$ ipython --no-banner

In [1]: import numpy as np

In [2]: from numpy import linalg as LA

In [3]: np.set_printoptions(suppress=True, linewidth=100)

In [4]: rd = lambda a: np.round(a, 3) + 0

In [5]: K = np.array([[9.0, 6.0, 6.0, 2.0, -4.0, 4.0, -4.0],
   ...:     [6.0, 14.0, 9.0, 3.0, -6.0, 6.0, -6.0],
   ...:     [6.0, 9.0, 14.0, 3.0, -6.0, 6.0, -6.0],
   ...:     [2.0, 3.0, 3.0, 6.0, -2.0, 2.0, -2.0],
   ...:     [-4.0, -6.0, -6.0, -2.0, 9.0, -4.0, 4.0],
   ...:     [4.0, 6.0, 6.0, 2.0, -4.0, 9.0, -4.0],
   ...:     [-4.0, -6.0, -6.0, -2.0, 4.0, -4.0, 9.0]])

In [6]: K.shape
Out[6]: (7, 7)

In [7]: rd(LA.svd(K, compute_uv=False))
Out[7]: array([40.,  5.,  5.,  5.,  5.,  5.,  5.])

In [8]: K.sum(axis=0)
Out[8]: array([19., 26., 26., 12., -9., 19., -9.])

In [9]: K - K[0]
Out[9]: 
array([[  0.,   0.,   0.,   0.,   0.,   0.,   0.],
       [ -3.,   8.,   3.,   1.,  -2.,   2.,  -2.],
       [ -3.,   3.,   8.,   1.,  -2.,   2.,  -2.],
       [ -7.,  -3.,  -3.,   4.,   2.,  -2.,   2.],
       [-13., -12., -12.,  -4.,  13.,  -8.,   8.],
       [ -5.,   0.,   0.,   0.,   0.,   5.,   0.],
       [-13., -12., -12.,  -4.,   8.,  -8.,  13.]])

In [10]: K.sum(axis=1)
Out[10]: array([19., 26., 26., 12., -9., 19., -9.])

In [11]: rd(K.mean(axis=0))
Out[11]: array([ 2.714,  3.714,  3.714,  1.714, -1.286,  2.714, -1.286])

In [12]: LA.matrix_rank(K)
Out[12]: np.int64(7)

In [13]: B = K / LA.norm(K, axis=1, keepdims=True)

In [14]: C2 = B @ B.T

In [15]: rd(C2[1])
Out[15]: array([ 0.909,  1.   ,  0.942,  0.778, -0.909,  0.909, -0.909])

In [16]: (np.abs(C2) > 0.9).astype(int)
Out[16]: 
array([[1, 1, 1, 0, 0, 0, 0],
       [1, 1, 1, 0, 1, 1, 1],
       [1, 1, 1, 0, 1, 1, 1],
       [0, 0, 0, 1, 0, 0, 0],
       [0, 1, 1, 0, 1, 0, 0],
       [0, 1, 1, 0, 0, 1, 0],
       [0, 1, 1, 0, 0, 0, 1]])

In [17]: np.argwhere(np.triu(np.abs(C2) > 0.95, 1))
Out[17]: array([], shape=(0, 2), dtype=int64)

In [18]: rd(np.degrees(np.arccos(np.clip(C2[1, 4], -1, 1))))
Out[18]: np.float64(155.422)

In [19]: theta = np.radians(180)

In [20]: Rm = np.eye(7)

In [21]: Rm[0, 0] = Rm[5, 5] = np.cos(theta)

In [22]: Rm[0, 5], Rm[5, 0] = -np.sin(theta), np.sin(theta)

In [23]: rd(Rm)
Out[23]: 
array([[-1.,  0.,  0.,  0.,  0.,  0.,  0.],
       [ 0.,  1.,  0.,  0.,  0.,  0.,  0.],
       [ 0.,  0.,  1.,  0.,  0.,  0.,  0.],
       [ 0.,  0.,  0.,  1.,  0.,  0.,  0.],
       [ 0.,  0.,  0.,  0.,  1.,  0.,  0.],
       [ 0.,  0.,  0.,  0.,  0., -1.,  0.],
       [ 0.,  0.,  0.,  0.,  0.,  0.,  1.]])

In [24]: B = K @ Rm.T

In [25]: np.allclose(LA.norm(K, axis=1), LA.norm(B, axis=1))
Out[25]: True

In [26]: np.allclose(K @ K.T, B @ B.T)
Out[26]: True

In [27]: np.abs(B - K).max(axis=0)
Out[27]: array([18.,  0.,  0.,  0.,  0., 18.,  0.])

In [28]: rd(LA.det(Rm)), np.trace(Rm)
Out[28]: (np.float64(1.0), np.float64(3.0))

In [29]: rng = np.random.default_rng(52)

In [30]: lab = rng.permutation(7)

In [31]: lab
Out[31]: array([4, 2, 3, 1, 6, 5, 0])

In [32]: B = K[lab][:, lab]

In [33]: np.diag(B)
Out[33]: array([ 9., 14.,  6., 14.,  9.,  9.,  9.])

In [34]: rd(LA.det(B)), rd(LA.det(K[lab]))
Out[34]: (np.float64(625000.0), np.float64(625000.0))

In [35]: vals, evecs = LA.eigh(K)

In [36]: rd(evecs @ np.diag(vals) @ evecs.T)
Out[36]: 
array([[ 9.,  6.,  6.,  2., -4.,  4., -4.],
       [ 6., 14.,  9.,  3., -6.,  6., -6.],
       [ 6.,  9., 14.,  3., -6.,  6., -6.],
       [ 2.,  3.,  3.,  6., -2.,  2., -2.],
       [-4., -6., -6., -2.,  9., -4.,  4.],
       [ 4.,  6.,  6.,  2., -4.,  9., -4.],
       [-4., -6., -6., -2.,  4., -4.,  9.]])

In [37]: rd(LA.svd(K, compute_uv=False))
Out[37]: array([40.,  5.,  5.,  5.,  5.,  5.,  5.])

In [38]: np.unique(vals.round(6) + 0, return_counts=True)[1]
Out[38]: array([6, 1])

In [39]: rd(vals)
Out[39]: array([ 5.,  5.,  5.,  5.,  5.,  5., 40.])

In [40]: rd(vals.sum()), np.trace(K)
Out[40]: (np.float64(70.0), np.float64(70.0))

In [41]: (vals > 1e-8).sum(), (vals < -1e-8).sum()
Out[41]: (np.int64(7), np.int64(0))

In [42]: M = np.load("block19.npy")

In [43]: M
Out[43]: 
array([[-1.95, -3.  , -3.  , -4.  , -7.  , -2.  ,  9.  ,  0.  ],
       [ 3.  , -3.95, -1.  ,  7.  ,  1.  ,  2.  ,  8.  , -5.  ],
       [-9.  ,  4.  , -2.95, -8.  ,  7.  ,  4.  , -6.  , -2.  ],
       [ 0.  ,  1.  ,  2.  ,  6.05,  3.  ,  3.  ,  1.  ,  7.  ],
       [ 6.  ,  3.  , -1.  ,  7.  , -4.95,  9.  ,  4.  ,  8.  ],
       [-9.  ,  6.  , -3.  ,  3.  , -6.  ,  7.05,  4.  , -1.  ],
       [ 2.  , -3.  ,  6.  ,  6.  ,  9.  ,  4.  ,  8.05,  0.  ],
       [-2.  , -3.  , -3.  , -4.  , -7.  , -2.  ,  9.  ,  0.05]])

In [44]: Uu, sigma, VT = LA.svd(M)

In [45]: rd(sigma)
Out[45]: array([24.149, 20.903, 17.7  , 14.543,  8.6  ,  5.774,  3.088,  0.008])

In [46]: np.argmax(sigma[:-1] / (sigma[1:] + 1e-6)) + 1
Out[46]: np.int64(7)

In [47]: B = Uu[:, :7] @ np.diag(sigma[:7]) @ VT[:7]

In [48]: rd(np.abs(M - B).max())
Out[48]: np.float64(0.004)

In [49]: LA.matrix_rank(M, rtol=0.05)
Out[49]: np.int64(7)

In [50]: LA.matrix_rank(B)
Out[50]: np.int64(7)
